% python3 -q
>>> import numpy as np
>>> np.set_printoptions(precision=3, suppress=True, linewidth=200)
>>> cent = 10 * np.array([[-0.7, -0.7, 0.8, 0.7, 1.2, -0.9, 3.7, 1.8],
...     [1.1, 0.4, -1.6, -0.3, -0.2, 0.3, -0.7, -0.1]])
>>> rng = np.random.default_rng(7294)
>>> lab = rng.integers(0, 2, 35)
>>> m1 = cent[lab] + rng.normal(size=(35, 8))
>>> print(m1)
[[ 10.816   3.741 -14.525  -2.863  -0.791   3.205  -7.235   1.184]
 [ -7.134  -7.994   8.022   8.279  10.337  -5.536  36.681  18.224]
 [ 10.022   2.433 -18.478  -2.658   0.47    2.987  -6.34    0.159]
 [ -6.598  -5.951   8.464   7.216  12.381  -7.932  37.386  15.795]
 [ 10.502   5.442 -14.631  -4.684  -2.668   3.503  -6.91   -0.839]
 [ 10.03    5.018 -15.373  -4.895  -1.537   0.996  -6.063  -0.007]
 [  9.6     4.34  -16.276  -2.233  -0.522   1.677  -7.869  -1.307]
 [  9.879   4.167 -13.834  -2.017  -0.468   3.725  -6.84   -1.369]
 [ -7.499  -6.615   8.265   7.617  12.118  -8.676  36.919  18.765]
 [ -7.699  -6.711   7.129   8.039  11.464  -8.441  37.617  17.963]
 [ -8.459  -6.684   8.631   6.857  11.303  -9.028  36.231  18.01 ]
 [ -5.965  -5.686   8.516   7.011  12.688 -10.628  35.931  17.233]
 [ 10.009   4.224 -15.982  -3.201  -1.023   3.279  -8.265   0.654]
 [ 10.594   4.042 -16.129  -4.353  -3.787   3.052  -8.5    -1.713]
 [ 11.206   3.298 -16.565  -0.826  -1.302   3.226  -5.709  -1.441]
 [ -6.675  -6.417   8.585   7.502  10.509  -9.585  37.607  19.252]
 [ -7.32   -8.185   8.669   6.572  11.643 -10.105  37.519  16.819]
 [ 11.738   2.727 -14.623  -1.877  -2.873   4.38   -6.187  -1.787]
 [ 10.56    3.319 -16.483  -2.718  -3.281   3.994  -8.245  -0.515]
 [ -7.605  -6.853   8.927   8.12   13.57   -9.656  37.358  19.664]
 [ 10.767   5.243 -15.29   -4.646  -3.151   1.77   -7.55   -1.175]
 [ -6.794  -7.061   7.529   6.936  13.371  -9.421  36.345  18.459]
 [  8.856   4.825 -16.87   -2.558  -0.542   3.893  -7.474  -2.952]
 [ -8.704  -7.437   7.935   6.525  12.79   -8.763  36.526  19.156]
 [ -6.91   -7.691   8.761   8.292  12.596  -7.935  37.507  18.114]
 [ 13.054   3.991 -14.218  -4.403  -1.071   2.109  -5.891  -1.133]
 [ 11.034   3.085 -16.173  -2.193  -3.009   2.453  -6.734  -1.68 ]
 [ 12.373   4.953 -18.285  -0.411  -1.959   2.28   -5.723  -1.531]
 [ -5.241  -5.117   8.925   6.613   9.975  -8.199  36.756  16.602]
 [ -7.393  -6.053   5.962   6.316  12.271  -9.879  36.756  16.884]
 [ 10.715   3.76  -16.061  -2.278  -4.111   2.104  -7.25   -2.239]
 [ -8.062  -6.399   6.997   6.202  12.003  -9.904  38.083  19.696]
 [ -7.749  -6.957   8.171   6.251  10.862  -9.975  36.367  18.95 ]
 [ -6.643  -6.725   4.852   5.574  12.378  -9.507  35.361  17.218]
 [ -7.801  -7.462   7.377   7.064  12.377  -8.606  36.36   17.82 ]]
>>> Xc = m1 - m1.mean(axis=1)
Traceback (most recent call last):
  File "<python-input-7>", line 1, in <module>
    Xc = m1 - m1.mean(axis=1)
         ~~~^~~~~~~~~~~~~~~~~
ValueError: operands could not be broadcast together with shapes (35,8) (35,) 
>>> Xc = m1 - m1.mean(axis=0)
>>> Uu, s, Vt = np.linalg.svd(Xc, full_matrices=False)
>>> print((np.sign(Uu[:, 0]) == np.sign(Uu[0, 0])).astype(int))
[1 0 1 0 1 1 1 1 0 0 0 0 1 1 1 0 0 1 1 0 1 0 1 0 0 1 1 1 0 0 1 0 0 0 0]
>>> print(np.searchsorted(np.cumsum(s ** 2) / (s ** 2).sum(), 0.9) + 1)
1
>>> print(Vt[0] * np.sign(Vt[0, np.abs(Vt[0]).argmax()]))
[-0.294 -0.177  0.39   0.163  0.226 -0.194  0.719  0.313]
>>> print(np.round(Xc.mean(axis=0), 3) + 0)
[0. 0. 0. 0. 0. 0. 0. 0.]
>>> other = np.c_[m1[:, :3] @ np.array([[5, 8, 4], [6, 4, 9], [1, 3, 1]]), np.array([2, 2, 4, 2, 5, 3, 0, 5, 2, 1, 1, 1, 5, 2, 2, 4, 0, 5, 4, 0, 1, 2, 4, 4, 5, 0, 3, 3, 3, 0, 0, 0, 2, 5, 4])]
>>> print(other)
[[ 61.999  57.914  62.406   2.   ]
 [-75.609 -64.98  -92.456   2.   ]
 [ 46.233  34.475  43.511   4.   ]
 [-60.231 -51.196 -71.485   2.   ]
 [ 70.534  61.893  76.358   5.   ]
 [ 64.881  54.189  69.904   3.   ]
 [ 57.761  45.329  61.18    0.   ]
 [ 60.563  54.197  63.185   5.   ]
 [-68.925 -61.662 -81.272   2.   ]
 [-71.633 -67.049 -84.067   1.   ]
 [-73.769 -68.517 -85.361   1.   ]
 [-55.421 -44.911 -66.513   1.   ]
 [ 59.408  49.022  62.071   5.   ]
 [ 61.095  52.534  62.628   2.   ]
 [ 59.254  53.147  57.943   2.   ]
 [-63.29  -53.312 -75.866   4.   ]
 [-77.042 -65.293 -94.277   0.   ]
 [ 60.428  60.944  56.87    5.   ]
 [ 56.231  48.308  55.626   4.   ]
 [-70.213 -61.468 -83.166   0.   ]
 [ 70.     61.235  74.962   1.   ]
 [-68.808 -60.01  -83.198   2.   ]
 [ 56.359  39.538  61.977   4.   ]
 [-80.207 -75.575 -93.814   4.   ]
 [-71.936 -59.764 -88.097   5.   ]
 [ 74.996  77.741  73.915   0.   ]
 [ 57.503  52.089  55.724   3.   ]
 [ 73.297  63.942  75.781   3.   ]
 [-47.981 -35.62  -58.09    3.   ]
 [-67.324 -65.474 -78.09    0.   ]
 [ 60.073  52.579  60.637   0.   ]
 [-71.707 -69.101 -82.842   0.   ]
 [-72.315 -65.307 -85.435   2.   ]
 [-68.713 -65.49  -82.244   5.   ]
 [-76.403 -70.129 -90.988   4.   ]]
>>> print(np.linalg.matrix_rank(np.c_[m1, other]))
9
>>> print(np.linalg.norm(np.linalg.qr(m1)[0].T @ other, axis=0) ** 2 / ((other ** 2).sum(axis=0) + 1e-12))
[1.    1.    1.    0.765]
>>> print(np.linalg.matrix_rank(other))
4
>>> Xc = (other - other.mean(axis=0)) / other.std(axis=0)
>>> print(Xc.std(axis=0))
[1. 1. 1. 1.]
>>> print(np.argwhere(np.abs(Xc) > 2))
[]
>>> coef = np.linalg.lstsq(np.delete(Xc, 2, axis=1), Xc[:, 2])[0]
>>> print(np.abs(coef).argmax())
0
>>> print(np.round(1 - np.var(Xc[:, 2] - np.delete(Xc, 2, axis=1) @ coef), 3))
0.999
>>> print(coef)
[ 1.261 -0.261 -0.003]
>>> mat = np.load("dump.npy")
>>> print(mat)
[[ 0 -5 -5 -3  1  9]
 [ 0  0  6  7  3  5]
 [ 0  0  0  9 -9 -2]
 [ 0  0  0  0 -9 -6]
 [ 0  0  0  0  0  5]
 [ 0  0  0  0  0  0]]
>>> t3 = np.stack([mat, 3 * mat, mat[::-1]])
>>> print(t3.sum(axis=0))
[[  0 -20 -20 -12   4  36]
 [  0   0  24  28  12  25]
 [  0   0   0  36 -45 -14]
 [  0   0   0   9 -45 -26]
 [  0   0   6   7   3  25]
 [  0  -5  -5  -3   1   9]]
>>> print(np.linalg.matrix_rank(t3.reshape(3, -1)))
2
>>> print((t3 @ mat.T).shape)
(3, 6, 6)
>>> def softmax(z):
...     e = np.exp(z - z.max(axis=-1, keepdims=True))
...     return e / e.sum(axis=-1, keepdims=True)
... 
>>> print(np.round(softmax(10 * mat[0]), 3) + 0)
[0. 0. 0. 0. 0. 1.]
>>> print(np.round(softmax(mat[0]), 3) + 0)
[0. 0. 0. 0. 0. 1.]
>>> scores = mat @ mat.T / np.sqrt(6)
>>> print(np.round(softmax(scores), 3) + 0)
[[1.    0.    0.    0.    0.    0.   ]
 [0.    1.    0.    0.    0.    0.   ]
 [0.    0.    1.    0.    0.    0.   ]
 [0.    0.    0.    1.    0.    0.   ]
 [0.999 0.    0.    0.    0.    0.   ]
 [0.167 0.167 0.167 0.167 0.167 0.167]]
>>> X = np.load("run6.npy")
>>> print(X)
[[-3.172  2.207 -0.814]
 [-4.731  0.671 -0.008]
 [-2.88   1.278  0.381]
 [-3.108  0.897  0.344]
 [-4.487  0.698  0.875]
 [ 0.065  0.028 -0.473]
 [-5.313  1.756 -0.276]
 [-1.765 -0.426  0.5  ]
 [-3.862 -0.555  1.849]
 [-3.845  2.178 -0.669]
 [-2.41   0.962  0.466]
 [-1.032  2.428 -1.453]
 [-2.144 -0.305  0.443]
 [ 0.292  0.977  0.336]
 [-5.458  1.746  0.018]
 [-2.705  0.614 -0.263]
 [-0.448  1.803  0.336]
 [-1.359  2.795 -1.774]
 [-2.014 -0.088  0.237]
 [-0.96   1.56  -0.156]
 [-3.667 -0.573  1.743]
 [-4.211  0.258  0.828]
 [-3.662  2.882 -0.616]
 [-4.871  1.024  0.261]
 [-1.297  2.935 -1.369]
 [-1.657  3.123 -1.786]
 [-0.423  1.27  -0.796]
 [-1.277  3.227 -1.77 ]]
>>> Xc = (X - X.mean(axis=0)) / X.std(axis=0)
>>> print(np.argwhere(np.abs(Xc) > 2))
[[8 2]]
>>> coef = np.linalg.lstsq(np.delete(Xc, 2, axis=1), Xc[:, 2])[0]
>>> print(coef)
[-0.262 -0.8  ]
>>> print(np.round(1 - np.var(Xc[:, 2] - np.delete(Xc, 2, axis=1) @ coef), 3))
0.77
>>> t = np.sort(rng.uniform(-2, 2, 29))
>>> F = np.c_[t, t ** 2, t ** 3] @ np.array([[3, 0, 0, 1], [3, 0, 0, 3], [2, 1, 0, 1]])
>>> print(F.round(3) + 0)
[[-8.768 -7.006  0.     2.065]
 [-6.43  -5.062  0.     2.065]
 [-4.79  -3.635  0.     1.92 ]
 [-3.616 -2.566  0.     1.688]
 [-1.766 -0.767  0.     0.831]
 [-1.578 -0.582  0.     0.674]
 [-0.944 -0.099  0.     0.081]
 [-0.817 -0.055  0.    -0.001]
 [-0.782 -0.046  0.    -0.019]
 [-0.562 -0.013  0.    -0.083]
 [-0.512 -0.009  0.    -0.087]
 [-0.13   0.     0.    -0.039]
 [ 0.292  0.001  0.     0.113]
 [ 0.413  0.002  0.     0.168]
 [ 1.174  0.025  0.     0.568]
 [ 2.227  0.099  0.     1.203]
 [ 3.044  0.184  0.     1.723]
 [ 3.884  0.291  0.     2.269]
 [ 7.164  0.837  0.     4.443]
 [ 7.709  0.942  0.     4.806]
 [10.078  1.437  0.     6.385]
 [11.065  1.657  0.     7.041]
 [11.419  1.738  0.     7.277]
 [11.43   1.74   0.     7.284]
 [14.267  2.418  0.     9.165]
 [15.068  2.618  0.     9.694]
 [22.341  4.559  0.    14.465]
 [22.671  4.652  0.    14.681]
 [26.821  5.843  0.    17.376]]
>>> print(np.abs(np.diag(np.linalg.qr(F)[1])) > 1e-9)
[ True  True False  True]
>>> print(np.linalg.lstsq(F[:-1].T, F[-1])[2])
3
>>> print(np.argsort(-np.linalg.norm(F, axis=0).round(6), kind="stable")[:3])
[0 3 1]
>>> print(np.linalg.matrix_rank(F, rtol=0.1))
2
>>> feats = np.load("layer10.npy")
>>> print(feats)
[[-1. -1. -2. -1. -2. -1.  2.  0.]
 [ 1.  2.  0.  2. -1. -2.  0.  0.]
 [-2.  2.  0. -1.  1. -1.  0.  0.]
 [ 1. -1. -2. -2. -2.  0.  0.  0.]
 [ 0.  1.  2.  2.  2.  1. -1.  0.]
 [ 2.  1. -1.  0. -2. -2. -2.  0.]
 [-1. -2. -1. -1. -2.  1.  0.  0.]
 [ 0.  0.  0.  0.  0.  0.  0.  2.]]
>>> other = feats / np.linalg.norm(feats, axis=1, keepdims=True)
>>> gram = other @ other.T
>>> print((gram - 2 * np.eye(8)).round(6).argmax(axis=1))
[3 5 1 6 1 1 3 0]
>>> print(gram[7])
[0. 0. 0. 0. 0. 0. 0. 1.]
>>> print(softmax(feats[1] + -2))
[0.129 0.352 0.048 0.352 0.018 0.006 0.048 0.048]
>>> scores = feats @ feats.T / np.sqrt(8)
>>> print(softmax(scores).round(6).argmax(axis=1))
[0 1 2 3 4 5 6 7]
>>> print(softmax(scores)[1] @ feats)
[ 1.141  1.769 -0.179  1.566 -1.141 -1.938 -0.383  0.011]
>>> print(np.round(softmax(scores + np.triu(np.full(scores.shape, -np.inf), 1)), 3) + 0)
[[1.    0.    0.    0.    0.    0.    0.    0.   ]
 [0.005 0.995 0.    0.    0.    0.    0.    0.   ]
 [0.019 0.028 0.953 0.    0.    0.    0.    0.   ]
 [0.195 0.002 0.001 0.802 0.    0.    0.    0.   ]
 [0.    0.01  0.007 0.    0.983 0.    0.    0.   ]
 [0.002 0.055 0.001 0.019 0.    0.923 0.    0.   ]
 [0.203 0.001 0.002 0.203 0.    0.006 0.586 0.   ]
 [0.09  0.09  0.09  0.09  0.09  0.09  0.09  0.37 ]]
>>> print(round(np.linalg.det(feats), 3))
120.0
>>> print(feats @ feats)
[[ -1. -11.  -1.  -3.  -3.   7.   2.   0.]
 [ -1.  -2.  -6.  -3.  -6.  -2.   7.   0.]
 [  1.   7.   9.  10.   8.   1.  -3.   0.]
 [  0.  -7.  -2.  -1.  -3.   1.   4.   0.]
 [  2.   9.   0.   1.   1.  -5.  -4.   0.]
 [ -1.  -2.  -4.  -1.  -2.  -3.  10.   0.]
 [  2.  -5.  -1.  -4.  -1.   2.  -2.   0.]
 [  0.   0.   0.   0.   0.   0.   0.   4.]]
>>> other = np.array([[-1, 1, 2, 4, -2],
...     [2, -1, -2, -2, -5],
...     [2, 3, 1, 3, 0],
...     [-4, 0, 2, 1, -1],
...     [0, 0, -3, 0, -1]])
>>> M = np.triu(other)
>>> print(M)
[[-1  1  2  4 -2]
 [ 0 -1 -2 -2 -5]
 [ 0  0  1  3  0]
 [ 0  0  0  1 -1]
 [ 0  0  0  0 -1]]
>>> print(M @ M)
[[ 1 -2 -2  4 -5]
 [ 0  1  0 -6 12]
 [ 0  0  1  6 -3]
 [ 0  0  0  1  0]
 [ 0  0  0  0  1]]
>>> print(np.sort(np.linalg.eigvals(M)))
[-1. -1. -1.  1.  1.]
>>> lab = rng.permutation(5)
>>> print(lab)
[1 2 0 4 3]
>>> other = M[lab][:, lab]
>>> print(np.allclose(other, M))
False
>>> print(np.kron(np.eye(2, dtype=int), M))
[[-1  1  2  4 -2  0  0  0  0  0]
 [ 0 -1 -2 -2 -5  0  0  0  0  0]
 [ 0  0  1  3  0  0  0  0  0  0]
 [ 0  0  0  1 -1  0  0  0  0  0]
 [ 0  0  0  0 -1  0  0  0  0  0]
 [ 0  0  0  0  0 -1  1  2  4 -2]
 [ 0  0  0  0  0  0 -1 -2 -2 -5]
 [ 0  0  0  0  0  0  0  1  3  0]
 [ 0  0  0  0  0  0  0  0  1 -1]
 [ 0  0  0  0  0  0  0  0  0 -1]]
>>> print(np.round(np.linalg.eigvals(M).sum().real, 3))
-1.0
>>> print(np.einsum("ii->", M))
-1
>>> print(round(float(np.linalg.det(M.T)), 3))
-1.0
>>> print(np.round(np.linalg.det(2 * M), 3), round(float(np.linalg.det(M)), 3))
-32.0 -1.0
>>> print(np.linalg.eigvals(M))
[-1. -1.  1.  1. -1.]
